% ipython --no-banner

In [1]: import numpy as np

In [2]: from numpy import linalg as LA

In [3]: np.set_printoptions(precision=2, suppress=True, linewidth=160)

In [4]: def rd(a):
   ...:     return np.round(a, 2) + 0
   ...: 

In [5]: arr = np.array([[6.0, 0.0, 5.0], [0.0, 6.0, 0.0], [5.0, 0.0, 6.0]])

In [6]: print(arr)
[[6. 0. 5.]
 [0. 6. 0.]
 [5. 0. 6.]]

In [7]: B = np.array([[-2, 0, -3], [-3, 1, 0]])

In [8]: cent = np.kron(B, arr)

In [9]: print(cent)
[[-12.  -0. -10.   0.   0.   0. -18.  -0. -15.]
 [ -0. -12.  -0.   0.   0.   0.  -0. -18.  -0.]
 [-10.  -0. -12.   0.   0.   0. -15.  -0. -18.]
 [-18.  -0. -15.   6.   0.   5.   0.   0.   0.]
 [ -0. -18.  -0.   0.   6.   0.   0.   0.   0.]
 [-15.  -0. -18.   5.   0.   6.   0.   0.   0.]]

In [10]: print(rd(LA.norm(cent, 2)), rd(LA.norm(B, 2) * LA.norm(arr, 2)))
46.26 46.26

In [11]: print(LA.matrix_rank(cent))
6

In [12]: B = cent / np.sqrt((cent ** 2).mean(axis=1, keepdims=True))

In [13]: print(rd(B[4]))
[ 0.   -2.85  0.    0.    0.95  0.    0.    0.    0.  ]

In [14]: print(rd(LA.norm(B, axis=1)))
[3. 3. 3. 3. 3. 3.]

In [15]: E = np.loadtxt("block5.csv", delimiter=",")

In [16]: print(E)
[[ 0.  0.  0.]
 [ 0.  0.  0.]
 [ 0.  0.  0.]
 [-1. -1. -1.]
 [ 0.  0.  0.]
 [-1. -1. -1.]
 [ 0.  0.  0.]
 [-2. -2. -1.]
 [-3. -3. -2.]
 [ 1. -2.  0.]
 [ 0.  0.  0.]
 [-2. -5. -2.]
 [-2. -2. -1.]
 [-1. -4. -1.]
 [-1. -4. -1.]
 [ 0.  0.  0.]
 [ 0.  0.  0.]
 [ 0.  0.  0.]
 [-1. -1. -1.]
 [-3. -3. -2.]
 [ 1. -2.  0.]
 [ 0.  0.  0.]
 [-1. -4. -1.]
 [-3. -3. -2.]
 [ 0.  0.  0.]
 [ 0. -3. -1.]]

In [17]: vec = np.array([-2, -1, 0])

In [18]: target = E @ vec

In [19]: print(rd(LA.pinv(E) @ E))
[[1. 0. 0.]
 [0. 1. 0.]
 [0. 0. 1.]]

In [20]: print(rd(LA.lstsq(E, target)[0]))
[-2. -1.  0.]

In [21]: rng = np.random.default_rng(5922)

In [22]: target = target + 0.02 * rng.normal(size=26)

In [23]: print(rd(target))
[-0.01  0.02 -0.01  2.98 -0.01  3.02 -0.03  6.01  9.02  0.01 -0.04  8.98  6.    5.99  5.98  0.    0.    0.01  3.    9.    0.03  0.03  6.01  9.03 -0.01  2.99]

In [24]: c, *_ = LA.lstsq(E, target)

In [25]: print(rd(c))
[-2. -1.  0.]

In [26]: print(rd(LA.norm(target - E @ c)))
0.09
